% python3 -q
>>> import numpy as np
>>> np.set_printoptions(suppress=True, linewidth=160)
>>> def rnd(a):
...     return np.round(a, 1) + 0
... 
>>> K = np.array([[0.8, 1.9, 0.0, -0.5, -0.2, -0.6],
...     [-1.1, 0.9, 1.8, 2.1, 0.0, -1.4],
...     [0.2, 1.3, 0.5, -0.8, 0.7, -1.4],
...     [0.0, 0.4, -1.4, -2.1, 0.8, -0.3]])
>>> K[:, 0] *= 5
>>> K
array([[ 4. ,  1.9,  0. , -0.5, -0.2, -0.6],
       [-5.5,  0.9,  1.8,  2.1,  0. , -1.4],
       [ 1. ,  1.3,  0.5, -0.8,  0.7, -1.4],
       [ 0. ,  0.4, -1.4, -2.1,  0.8, -0.3]])
>>> rng = np.random.default_rng(24)
>>> out = K + rng.integers(-2, 3, (4, 3)) @ rng.integers(-2, 3, (3, 6))
>>> rnd(out)
array([[ 5. , -0.1,  1. , -1.5, -1.2,  0.4],
       [-5.5,  2.9,  0.8,  3.1,  1. , -1.4],
       [ 1. , -2.7,  2.5,  3.2, -1.3, -3.4],
       [ 0. ,  0.4, -1.4, -2.1,  0.8, -0.3]])
>>> rnd(np.linalg.svd(out - K, compute_uv=False))
array([6.9, 3.5, 0.9, 0. ])
>>> out - K
array([[ 1., -2.,  1., -1., -1.,  1.],
       [ 0.,  2., -1.,  1.,  1.,  0.],
       [ 0., -4.,  2.,  4., -2., -2.],
       [ 0.,  0.,  0.,  0.,  0.,  0.]])
>>> f, v = K[1], K[0]
>>> f @ v
np.float64(-20.5)
>>> p = (f @ v) / (f @ f) * f
>>> rnd(np.linalg.norm(f + v) ** 2 + np.linalg.norm(f - v) ** 2)
np.float64(121.9)
>>> rnd(p)
array([ 2.8, -0.5, -0.9, -1.1,  0. ,  0.7])
>>> rnd(v - p)
array([ 1.2,  2.4,  0.9,  0.6, -0.2, -1.3])
>>> np.linalg.matrix_rank(np.outer(f, v))
np.int64(1)
>>> out = np.array([[-2, 2], [-9, -8], [8, 0], [2, -2], [5, 4], [1, 9]])
>>> rnd(out.T @ K.T)
array([[-27.7,  20.1,  -9.2, -15.3],
       [-12.4, -35. , -16.6,   1.5]])
>>> rnd(np.einsum("ik,kj->ij", K, out))
array([[-27.7, -12.4],
       [ 20.1, -35. ],
       [ -9.2, -16.6],
       [-15.3,   1.5]])
>>> rnd(np.einsum("ik,kj->ji", K, out))
array([[-27.7,  20.1,  -9.2, -15.3],
       [-12.4, -35. , -16.6,   1.5]])
>>> np.vstack([K, out.T]).shape
(6, 6)
>>> rnd(np.einsum("ij->j", K))
array([-0.5,  4.5,  0.9, -1.3,  1.3, -3.7])
